$ python3 -q
>>> import numpy as np
>>> import numpy.linalg as la
>>> np.set_printoptions(precision=2, suppress=True, linewidth=160)
>>> rnd = lambda a: np.round(a, 2) + 0
>>> arr = np.load("sample17.npy")
>>> arr
array([[ 1,  0,  0,  0,  0,  0,  0,  0,  0],
       [-1,  1,  0,  0,  0,  0,  0,  0,  0],
       [ 0, -1,  1,  0,  0,  0,  0,  0,  0],
       [-2,  1,  1,  1,  0,  0,  0,  0,  0],
       [-2, -1,  2,  1,  1,  0,  0,  0,  0],
       [-1, -2,  1,  2,  1,  1,  0,  0,  0],
       [-1,  1,  0,  1,  0, -1,  1,  0,  0],
       [ 0,  0,  0,  2, -2, -1, -2,  1,  0],
       [ 1,  0,  2,  2, -2,  1, -2, -2,  1]])
>>> # triangular: eigenvalues sit on the diagonal
>>> np.trace(arr)
np.int64(9)
>>> la.matrix_power(arr, 4)
array([[  1,   0,   0,   0,   0,   0,   0,   0,   0],
       [ -4,   1,   0,   0,   0,   0,   0,   0,   0],
       [  6,  -4,   1,   0,   0,   0,   0,   0,   0],
       [-10,  -2,   4,   1,   0,   0,   0,   0,   0],
       [ -9, -14,  14,   4,   1,   0,   0,   0,   0],
       [-33, -21,  32,  14,   4,   1,   0,   0,   0],
       [ -1,  21, -17, -12,  -6,  -4,   1,   0,   0],
       [ 46,   7, -35, -14,  -6,   8,  -8,   1,   0],
       [-30, -55,  55,  36,  34,  12,  16,  -8,   1]])
>>> rnd(np.sort(np.abs(la.eigvals(arr))))
array([1., 1., 1., 1., 1., 1., 1., 1., 1.])
>>> np.allclose(arr @ arr.T, arr.T @ arr)
False
>>> la.matrix_rank(arr - arr[0, 0] * np.eye(9))
np.int64(8)
>>> x = np.array([2, 1, 3, 2, 1, 1, 0, 3, 2])
>>> target = arr @ x
>>> target
array([ 2, -1,  2,  2,  4,  5,  0,  4,  7])
>>> rnd(la.solve(arr.T, arr[5]))
array([0., 0., 0., 0., 0., 1., 0., 0., 0.])
>>> rnd(la.solve(arr, arr[:, 4]))
array([0., 0., 0., 0., 1., 0., 0., 0., 0.])
>>> rnd(la.solve(arr, -1 * target))
array([-2., -1., -3., -2., -1., -1.,  0., -3., -2.])
>>> [round(float(x), 2) for x in la.svd(arr, compute_uv=False)[:3]]
[5.64, 4.68, 3.53]
>>> feats, _ = la.qr(np.array([[1.1, -1.3, -0.3, -0.5, -1.2, 0.9, 0.9],
...     [-0.4, 0.5, -0.5, 2.0, 0.6, -0.5, -0.2],
...     [-0.3, 0.2, 0.2, -1.0, -0.8, 1.2, -0.1],
...     [0.2, 0.1, 0.8, 0.0, -1.8, 0.3, -2.4],
...     [0.5, -1.0, 1.2, -0.6, 0.1, -0.6, 1.1],
...     [1.0, -0.4, -0.4, -0.7, -0.6, -0.2, -1.2],
...     [-0.5, -0.6, -0.7, -0.5, -0.7, 0.3, -0.5]]))
>>> rnd(feats)
array([[-0.64,  0.35,  0.28, -0.17,  0.25,  0.53, -0.14],
       [ 0.23, -0.15,  0.25, -0.74,  0.17,  0.06,  0.54],
       [ 0.17,  0.02, -0.15,  0.54,  0.25,  0.49,  0.6 ],
       [-0.12, -0.19, -0.44, -0.08,  0.82, -0.24, -0.14],
       [-0.29,  0.46, -0.65, -0.22, -0.29, -0.15,  0.35],
       [-0.58, -0.27,  0.33,  0.25, -0.01, -0.48,  0.43],
       [ 0.29,  0.73,  0.34,  0.14,  0.29, -0.4 ,  0.06]])
>>> # orthonormal columns
>>> rnd(la.pinv(feats))
array([[-0.64,  0.23,  0.17, -0.12, -0.29, -0.58,  0.29],
       [ 0.35, -0.15,  0.02, -0.19,  0.46, -0.27,  0.73],
       [ 0.28,  0.25, -0.15, -0.44, -0.65,  0.33,  0.34],
       [-0.17, -0.74,  0.54, -0.08, -0.22,  0.25,  0.14],
       [ 0.25,  0.17,  0.25,  0.82, -0.29, -0.01,  0.29],
       [ 0.53,  0.06,  0.49, -0.24, -0.15, -0.48, -0.4 ],
       [-0.14,  0.54,  0.6 , -0.14,  0.35,  0.43,  0.06]])
>>> rnd(la.norm(feats, axis=0))
array([1., 1., 1., 1., 1., 1., 1.])
>>> Q, vecs = la.qr(feats[:, :4])[0], la.qr(feats[:, 4:])[0]
>>> sig = la.svd(Q.T @ vecs, compute_uv=False)
>>> rnd(la.norm(Q @ Q.T - vecs @ vecs.T, 2))
np.float64(1.0)
>>> (sig > 0.9).sum()
np.int64(0)
>>> x = np.array([-3, 3, -3, 2, -2, 0, 0])
>>> target = feats @ x
>>> rnd(target)
array([ 1.26, -3.7 ,  0.55, -0.7 ,  4.32,  0.46, -0.02])
>>> rnd(la.solve(feats, feats[:, 3]))
array([0., 0., 0., 1., 0., 0., 0.])
>>> rnd(la.solve(feats, target))
array([-3.,  3., -3.,  2., -2.,  0.,  0.])
>>> m1 = np.diag(20 * np.array([-1, 2, -3, 1, -2, -1, 3, 1, 2])) + np.array([[1, -3, -2, -1, 0, 0, -2, 0, -1],
...     [-2, 3, 0, 0, -2, 3, -3, -2, -1],
...     [0, -1, -2, 2, 1, 0, 3, 2, -2],
...     [0, 3, 3, 3, -3, -2, 0, -1, 2],
...     [-3, 2, 3, 0, 2, 1, 0, -3, -3],
...     [3, 0, 2, -3, 0, 0, 0, 2, -3],
...     [2, -2, -1, -1, 1, 0, 1, -2, 3],
...     [3, 0, 2, 2, 2, -3, 1, -3, -1],
...     [3, 0, 3, -2, 3, -3, 1, -2, 3]])
>>> m1
array([[-19,  -3,  -2,  -1,   0,   0,  -2,   0,  -1],
       [ -2,  43,   0,   0,  -2,   3,  -3,  -2,  -1],
       [  0,  -1, -62,   2,   1,   0,   3,   2,  -2],
       [  0,   3,   3,  23,  -3,  -2,   0,  -1,   2],
       [ -3,   2,   3,   0, -38,   1,   0,  -3,  -3],
       [  3,   0,   2,  -3,   0, -20,   0,   2,  -3],
       [  2,  -2,  -1,  -1,   1,   0,  61,  -2,   3],
       [  3,   0,   2,   2,   2,  -3,   1,  17,  -1],
       [  3,   0,   3,  -2,   3,  -3,   1,  -2,  43]])
>>> W = np.array([[0, 0, -2, -2, 1],
...     [2, 0, 2, 0, 1],
...     [1, 1, 2, -1, 2],
...     [-1, 1, 1, 0, 1],
...     [1, -1, 1, 1, -1],
...     [-1, -2, -2, 2, 0],
...     [-1, 2, 2, -1, 2],
...     [2, -2, 0, -2, -2],
...     [1, 2, 2, 1, 1]])
>>> coef = np.array([3, 2, 2, -3, 0])
>>> H = np.maximum(m1 @ W + coef, 0)
>>> (H > 0).astype(int)
array([[0, 0, 1, 1, 0],
       [1, 0, 1, 1, 1],
       [0, 0, 0, 1, 0],
       [0, 1, 1, 0, 1],
       [0, 1, 0, 0, 1],
       [1, 1, 1, 0, 0],
       [0, 1, 1, 0, 1],
       [1, 0, 1, 0, 0],
       [1, 1, 1, 1, 1]])
>>> C = np.array([[-8, 8, -4], [4, 3, -2], [7, -1, 4], [5, -8, -4], [4, -6, 3]])
>>> W @ C
array([[-20,  12,   3],
       [  2,   8,   3],
       [ 13,   5,  12],
       [ 23, -12,   9],
       [ -4,   2,  -5],
       [ -4, -28,  -8],
       [ 33,  -8,  18],
       [-42,  38,  -2],
       [ 23,  -2,  -1]])
>>> f = np.array([-8, 0, 9])
>>> np.convolve(m1[4], f)
array([  24,  -16,  -51,   18,  331,   -8, -342,   33,   24,  -27,  -27])
>>> np.cross(m1[4, :3], m1[6, :3])
array([4, 3, 2])
>>> rnd(la.norm(m1))
np.float64(120.71)
>>> m1.shape
(9, 9)
>>> m1 - m1[0]
array([[  0,   0,   0,   0,   0,   0,   0,   0,   0],
       [ 17,  46,   2,   1,  -2,   3,  -1,  -2,   0],
       [ 19,   2, -60,   3,   1,   0,   5,   2,  -1],
       [ 19,   6,   5,  24,  -3,  -2,   2,  -1,   3],
       [ 16,   5,   5,   1, -38,   1,   2,  -3,  -2],
       [ 22,   3,   4,  -2,   0, -20,   2,   2,  -2],
       [ 21,   1,   1,   0,   1,   0,  63,  -2,   4],
       [ 22,   3,   4,   3,   2,  -3,   3,  17,   0],
       [ 22,   3,   5,  -1,   3,  -3,   3,  -2,  44]])
>>> rnd(la.svd(m1, compute_uv=False))
array([64.05, 60.52, 45.18, 42.81, 36.44, 23.53, 22.42, 17.77, 15.32])
>>> m1.sum(axis=1)
array([-28,  36, -57,  25, -41, -19,  61,  23,  46])
>>> rnd(m1.mean(axis=0))
array([-1.44,  4.67, -5.78,  2.22, -4.  , -2.67,  6.78,  1.22,  4.11])
>>> Q, vecs = la.qr(m1[:, :1])[0], la.qr(m1[:, 1:])[0]
>>> sig = la.svd(Q.T @ vecs, compute_uv=False)
>>> rnd(la.norm(Q @ Q.T - vecs @ vecs.T, 2))
np.float64(1.0)
>>> rnd(sig)
array([0.35])
>>> J = np.load("mat.npy")
>>> J
array([[3, 0, 0, 0, 0, 0, 0, 0, 2],
       [0, 0, 0, 0, 0, 3, 0, 0, 0],
       [2, 0, 2, 0, 0, 0, 0, 0, 0],
       [0, 0, 0, 0, 0, 0, 0, 0, 0],
       [0, 3, 0, 0, 0, 0, 0, 0, 0]])
>>> # null space of dimension 5
>>> x = np.array([0, -2, -1, 2, -1, -2, -3, 2, -3])
>>> J * x
array([[ 0,  0,  0,  0,  0,  0,  0,  0, -6],
       [ 0,  0,  0,  0,  0, -6,  0,  0,  0],
       [ 0,  0, -2,  0,  0,  0,  0,  0,  0],
       [ 0,  0,  0,  0,  0,  0,  0,  0,  0],
       [ 0, -6,  0,  0,  0,  0,  0,  0,  0]])
>>> J @ np.ones(9)
array([5., 3., 4., 0., 3.])
>>> J @ np.eye(9)[3]
array([0., 0., 0., 0., 0.])
>>> rnd(J @ la.pinv(J) @ J)
array([[3., 0., 0., 0., 0., 0., 0., 0., 2.],
       [0., 0., 0., 0., 0., 3., 0., 0., 0.],
       [2., 0., 2., 0., 0., 0., 0., 0., 0.],
       [0., 0., 0., 0., 0., 0., 0., 0., 0.],
       [0., 3., 0., 0., 0., 0., 0., 0., 0.]])
>>> la.lstsq(J[:-1].T, J[-1])[2]
np.int32(3)
>>> np.abs(np.diag(la.qr(J)[1])) > 1e-9
array([ True,  True,  True, False, False])
>>> x = np.array([1, 1, 1, 3, 3, 2, 5, 3, 4])
>>> h1 = np.maximum(J @ x, 0)
>>> rnd(np.tanh(J @ x))
array([1., 1., 1., 0., 1.])
>>> J * (h1 > 1e-9)[:, None]
array([[3, 0, 0, 0, 0, 0, 0, 0, 2],
       [0, 0, 0, 0, 0, 3, 0, 0, 0],
       [2, 0, 2, 0, 0, 0, 0, 0, 0],
       [0, 0, 0, 0, 0, 0, 0, 0, 0],
       [0, 3, 0, 0, 0, 0, 0, 0, 0]])
>>> A = np.loadtxt("m.csv", delimiter=",")
>>> A
array([[  3.66,   0.14,   4.56, -10.23,  -1.22,  -7.57,   0.45,  -5.3 ,  -6.35,   1.42,   9.81],
       [ -4.17,   1.59,   4.38,  -3.51,   0.14,  -0.53,  10.52,  -1.17,  -0.66,   0.58,  -7.85],
       [ -1.63,  -0.78,   2.77,  -4.14,   1.51,   1.71,  10.2 ,   0.54,  -0.22,   0.81,  -6.92],
       [ 11.34,   0.46,  -1.5 ,  -5.79,   2.46,  -7.72,   0.34,  -1.78,  -0.18,   2.7 ,   5.17],
       [  1.29,   0.5 ,   4.44,  -9.53,  -4.04,  -7.3 ,   0.72,  -3.63,  -6.06,   1.32,  10.81],
       [ -2.03,  -0.45,   4.04,  -1.94,   0.23,   2.84,   9.67,   0.93,  -0.18,  -0.52,  -7.12],
       [ -3.67,  -0.48,   3.15,  -3.  ,   0.05,   2.27,  10.9 ,   0.93,  -1.83,   1.46,  -6.12],
       [  1.71,   0.02,   3.71, -11.25,  -2.8 ,  -8.06,   1.32,  -7.16,  -6.48,   1.49,  10.22],
       [ -1.99,  -1.03,   3.44,  -4.29,   2.84,   0.71,  10.72,   1.38,  -0.13,   0.75,  -7.47],
       [ 11.79,  -1.28,  -0.88,  -8.22,   2.16,  -7.29,  -1.06,  -1.89,   1.79,   2.85,   6.15],
       [ 10.8 ,  -1.81,  -3.69,  -5.07,   2.19,  -8.99,  -1.38,  -2.14,   0.53,   2.25,   4.55],
       [  2.23,   2.02,   5.66, -11.13,  -3.61,  -5.94,   2.1 ,  -6.12,  -7.19,   1.98,   9.68],
       [  3.4 ,  -0.47,   3.68,  -9.75,  -3.74,  -6.27,   1.3 ,  -5.2 ,  -5.95,   0.41,   8.87],
       [  1.82,   0.1 ,   5.41,  -8.45,  -3.56,  -6.26,   1.6 ,  -4.37,  -6.75,   1.81,  10.14],
       [ -2.17,   0.34,   3.25,  -0.47,   1.51,   0.43,  11.5 ,   1.56,  -1.89,  -0.92,  -8.42],
       [  0.82,   1.88,   5.52, -10.1 ,  -3.8 ,  -8.28,   0.18,  -5.61,  -5.72,   1.65,   8.05],
       [  1.42,   0.31,   2.62,  -8.59,  -3.13,  -7.11,   0.64,  -5.25,  -6.45,   1.68,   9.59],
       [ -3.22,  -1.65,   3.01,  -3.11,   1.83,   0.  ,  10.09,  -0.24,  -0.34,   1.13,  -7.61],
       [  3.46,   0.07,   3.66,  -8.64,  -3.62,  -6.3 ,  -0.37,  -5.02,  -7.36,   1.63,  10.59],
       [  0.43,  -0.01,   6.32, -10.33,  -5.23,  -7.84,  -0.09,  -4.42,  -6.71,   1.19,   9.24],
       [ -1.13,  -1.41,   3.9 ,  -2.91,  -0.3 ,  -0.49,  10.01,   0.14,  -0.54,   1.86,  -7.32],
       [  2.71,   0.41,   5.56,  -9.52,  -2.81,  -5.51,   1.67,  -4.71,  -5.39,   1.59,   8.52],
       [  1.4 ,   1.36,   4.7 , -10.87,  -2.24,  -7.09,   2.04,  -7.38,  -4.24,   2.  ,   9.76],
       [  1.68,   0.15,   3.54, -10.89,  -3.6 ,  -7.04,   0.23,  -4.39,  -4.94,   2.65,   9.14],
       [  0.91,  -1.1 ,   5.27,  -9.  ,  -3.15,  -8.12,  -0.66,  -4.26,  -6.17,   1.11,   9.98],
       [  1.79,   0.98,   4.16, -11.07,  -4.4 ,  -7.17,   0.08,  -4.13,  -7.07,   1.71,  10.32],
       [ -2.73,  -0.47,   2.17,  -2.23,   0.55,   0.7 ,   9.16,   1.02,  -1.6 ,   0.07,  -6.28]])
>>> G = m1.T @ m1
>>> (m1 @ m1.T).shape
(9, 9)
>>> np.trace(G), (m1 ** 2).sum()
(np.int64(14572), np.int64(14572))
>>> np.allclose(G, G.T)
True
>>> rnd(la.eigvalsh(G)[::-1])
array([4101.94, 3662.07, 2041.08, 1832.54, 1327.52,  553.86,  502.67,  315.69,  234.63])
>>> G
array([[ 405,  -39,   48,    8,  135,  -87,  172,   60,  153],
       [ -39, 1876,   85,   72, -174,  125, -248,  -93,  -44],
       [  48,   85, 3884,  -60, -173,  -58, -238, -102,  241],
       [   8,   72,  -60,  552,  -70,   14,  -53,   15,  -39],
       [ 135, -174, -173,  -70, 1472,  -53,   75,  149,  238],
       [ -87,  125,  -58,   14,  -53,  432,  -15,  -92,  -76],
       [ 172, -248, -238,  -53,   75,  -15, 3745,  -95,  224],
       [  60,  -93, -102,   15,  149,  -92,  -95,  319, -110],
       [ 153,  -44,  241,  -39,  238,  -76,  224, -110, 1887]])
>>> rnd(la.svd(m1, compute_uv=False) ** 2)
array([4101.94, 3662.07, 2041.08, 1832.54, 1327.52,  553.86,  502.67,  315.69,  234.63])
>>> np.diag(G)
array([ 405, 1876, 3884,  552, 1472,  432, 3745,  319, 1887])
>>> M2 = G / np.sqrt((G ** 2).mean(axis=1, keepdims=True))
>>> la.matrix_rank(M2) == la.matrix_rank(G)
np.True_
>>> la.matrix_rank(G - G.mean(axis=1, keepdims=True))
np.int64(8)
>>> rnd(M2[2])
array([ 0.04,  0.07,  2.98, -0.05, -0.13, -0.04, -0.18, -0.08,  0.19])
>>> f, g = A[9], A[25]
>>> rnd(f @ g)
np.float64(213.36)
>>> p = (f @ g) / (f @ f) * f
>>> rnd((g - p) @ f)
np.float64(0.0)
>>> rnd(p)
array([ 7.85, -0.85, -0.59, -5.47,  1.44, -4.85, -0.71, -1.26,  1.19,  1.9 ,  4.09])
